$ python -q
>>> import numpy as np
>>> from numpy import linalg as LA
>>> np.set_printoptions(precision=1, suppress=True, linewidth=140, sign=" ")
>>> def tidy(a):
...     return np.round(a, 1) + 0
... 
>>> mat = np.load("out18.npy")
>>> print(mat)
[[ 14   1  11  -2  12]
 [  1 -12  -2 -15  -1]
 [  0 -13  -3 -16  -2]
 [  9  -4   6  -7   7]
 [  1 -12  -2 -15  -1]]
>>> def softmax(z):
...     e = np.exp(z - z.max(axis=-1, keepdims=True))
...     return e / e.sum(axis=-1, keepdims=True)
... 
>>> print(tidy(softmax(mat[0])))
[ 0.8  0.   0.   0.   0.1]
>>> print(tidy(softmax(10 * mat[0])))
[ 1.  0.  0.  0.  0.]
>>> att = mat @ mat.T / np.sqrt(5)
>>> print(tidy(softmax(att + np.triu(np.full(att.shape, -np.inf), 1))))
[[ 1.  0.  0.  0.  0.]
 [ 0.  1.  0.  0.  0.]
 [ 0.  0.  1.  0.  0.]
 [ 1.  0.  0.  0.  0.]
 [ 0.  0.  1.  0.  0.]]
>>> Uu, sigma, VT = LA.svd(mat)
>>> print(np.argmax(sigma[:-1] / (sigma[1:] + 1e-6)) + 1)
2
>>> Y = Uu[:, :2] @ np.diag(sigma[:2]) @ VT[:2]
>>> print(LA.matrix_rank(mat, rtol=0.05))
2
>>> print(tidy(np.abs(mat - Y).max()))
0.0
>>> print(LA.matrix_rank(Y))
2
>>> print(tidy(LA.norm(mat - Y, 2)), tidy(sigma[2]))
0.0 0.0
>>> print(tidy(LA.norm(mat - Y) / LA.norm(mat)))
0.0
>>> print(tidy(Y))
[[ 14.   1.  11.  -2.  12.]
 [  1. -12.  -2. -15.  -1.]
 [  0. -13.  -3. -16.  -2.]
 [  9.  -4.   6.  -7.   7.]
 [  1. -12.  -2. -15.  -1.]]
>>> print(np.argsort(-LA.norm(mat, axis=0).round(6), kind="stable")[:3])
[ 3  1  0]
>>> print(LA.matrix_rank(mat, rtol=0.1))
2
>>> print(tidy(LA.norm(mat, 2) / LA.norm(mat)))
0.8
>>> rng = np.random.default_rng(85)
>>> labels = rng.permutation(5)
>>> print(labels)
[ 3  4  0  2  1]
>>> Y = mat[labels][:, labels]
>>> print(np.trace(Y))
-9
>>> print(tidy(LA.det(Y)), tidy(LA.det(mat[labels])))
0.0 0.0
>>> print(tidy(np.sort(np.abs(LA.eigvals(Y)))))
[  0.    0.    0.    4.2  13.2]
>>> print(np.allclose(Y, mat))
False
>>> J = np.load("a.npy")
>>> print(J)
[[ 0  0  1  0  0  0  0  0  0  0]
 [ 0  0  0  0  0  0  0  0  0  1]
 [ 0  0  0  0  0  1  0  0  0  0]
 [ 0  0  0  0  0  0  0  1  0  0]
 [ 0  0  0  1  0  0  0  0  0  0]
 [ 1  0  0  0  0  0  0  0  0  0]
 [ 0  0  0  0  0  0  1  0  0  0]
 [ 0  0  0  0  1  0  0  0  0  0]
 [ 0  1  0  0  0  0  0  0  0  0]
 [ 0  0  0  0  0  0  0  0  1  0]]
>>> print(J[:, 0] @ J[:, 9])
0
>>> print(J @ J.T)
[[ 1  0  0  0  0  0  0  0  0  0]
 [ 0  1  0  0  0  0  0  0  0  0]
 [ 0  0  1  0  0  0  0  0  0  0]
 [ 0  0  0  1  0  0  0  0  0  0]
 [ 0  0  0  0  1  0  0  0  0  0]
 [ 0  0  0  0  0  1  0  0  0  0]
 [ 0  0  0  0  0  0  1  0  0  0]
 [ 0  0  0  0  0  0  0  1  0  0]
 [ 0  0  0  0  0  0  0  0  1  0]
 [ 0  0  0  0  0  0  0  0  0  1]]
>>> C2 = J.T @ J
>>> print(np.allclose(C2, C2.T))
True
>>> print((J @ J.T).shape)
(10, 10)
>>> print(np.trace(C2), (J ** 2).sum())
10 10
>>> print(tidy(LA.svd(J, compute_uv=False) ** 2))
[ 1.  1.  1.  1.  1.  1.  1.  1.  1.  1.]
>>> print(np.diag(C2))
[ 1  1  1  1  1  1  1  1  1  1]
>>> r0 = np.array([0, 0, 1, 0, 3, -3, 3, 0, 3, -1])
>>> Y = J + np.outer(r0, np.eye(10)[8])
>>> print(LA.matrix_rank(Y - J))
1
>>> print(Y)
[[ 0.  0.  1.  0.  0.  0.  0.  0.  0.  0.]
 [ 0.  0.  0.  0.  0.  0.  0.  0.  0.  1.]
 [ 0.  0.  0.  0.  0.  1.  0.  0.  1.  0.]
 [ 0.  0.  0.  0.  0.  0.  0.  1.  0.  0.]
 [ 0.  0.  0.  1.  0.  0.  0.  0.  3.  0.]
 [ 1.  0.  0.  0.  0.  0.  0.  0. -3.  0.]
 [ 0.  0.  0.  0.  0.  0.  1.  0.  3.  0.]
 [ 0.  0.  0.  0.  1.  0.  0.  0.  0.  0.]
 [ 0.  1.  0.  0.  0.  0.  0.  0.  3.  0.]
 [ 0.  0.  0.  0.  0.  0.  0.  0.  0.  0.]]
>>> W0 = np.array([[1, -1, 1, -1, 1, -1, 1, -1],
...     [1, -1, -1, 1, 1, -1, -1, 1],
...     [1, -1, -1, 1, -1, 1, 1, -1],
...     [1, 1, 1, 1, -1, -1, -1, -1],
...     [1, 1, 1, 1, 1, 1, 1, 1]])
>>> print(W0.reshape(-1, 2))
[[ 1 -1]
 [ 1 -1]
 [ 1 -1]
 [ 1 -1]
 [ 1 -1]
 [-1  1]
 [ 1 -1]
 [-1  1]
 [ 1 -1]
 [-1  1]
 [-1  1]
 [ 1 -1]
 [ 1  1]
 [ 1  1]
 [-1 -1]
 [-1 -1]
 [ 1  1]
 [ 1  1]
 [ 1  1]
 [ 1  1]]
>>> blk = W0.reshape(5, 2, -1)
>>> print(blk.shape)
(5, 2, 4)
>>> C2 = W0.T @ W0
>>> print(tidy(LA.eigvalsh(C2)[::-1]))
[ 8.  8.  8.  8.  8.  0.  0.  0.]
>>> print(np.allclose(C2, C2.T))
True
>>> print((W0 @ W0.T).shape)
(5, 5)
>>> feats = np.load("mat.npy")
>>> print(feats)
[[ 0  0  1 -1  0]
 [ 0  0  0  0 -1]
 [-1  0  0  1 -3]
 [ 1  0 -1  0  1]
 [ 0  1  3 -1  0]]
>>> r0 = np.array([-1, 2])
>>> print(np.polyval(r0, feats[4]))
[ 2  1 -1  3  2]
>>> print(np.convolve(feats[4], r0))
[ 0 -1 -1  7 -2  0]
>>> print(np.correlate(feats[4], feats[2], "full"))
[ 0 -3 -8  6 -1 -1 -3  1  0]
>>> print(np.array([np.convolve(row, r0, "same") for row in feats]))
[[ 0  0 -1  3 -2]
 [ 0  0  0  0  1]
 [ 1 -2  0 -1  5]
 [-1  2  1 -2 -1]
 [ 0 -1 -1  7 -2]]
>>> print(tidy(LA.det(feats)))
0.0
>>> print(tidy(np.sort(np.abs(LA.eigvals(feats)))))
[ 0.   0.7  0.7  3.7  3.7]
>>> print(np.trace(feats))
0
>>> print(np.allclose(feats, feats.T))
False
>>> print(np.allclose(feats @ feats.T, feats.T @ feats))
True
>>> r = LA.matrix_rank(feats)
>>> print(r)
4
>>> N = LA.svd(feats)[2][r:].T
>>> print(tidy(N[:, 0] / N[np.abs(N[:, 0]).round(6).argmax(), 0]))
[-0.5  1.  -0.5 -0.5  0. ]
>>> print([int(LA.matrix_rank(np.delete(feats, i, axis=0))) for i in range(5)])
[4, 4, 4, 4, 3]
>>> print(LA.matrix_rank(feats.T @ feats), LA.matrix_rank(feats @ feats.T))
4 4
>>> print([int(LA.matrix_rank(feats[:, :j + 1])) for j in range(5)])
[1, 2, 3, 3, 4]
>>> print(tidy(N @ N.T))
[[ 0.1 -0.3  0.1  0.1  0. ]
 [-0.3  0.6 -0.3 -0.3  0. ]
 [ 0.1 -0.3  0.1  0.1  0. ]
 [ 0.1 -0.3  0.1  0.1  0. ]
 [ 0.   0.   0.   0.   0. ]]
>>> print(np.allclose(feats @ N, 0))
True
>>> print(N.shape)
(5, 1)
>>> print(tidy(feats @ N))
[[ 0.]
 [ 0.]
 [ 0.]
 [ 0.]
 [ 0.]]
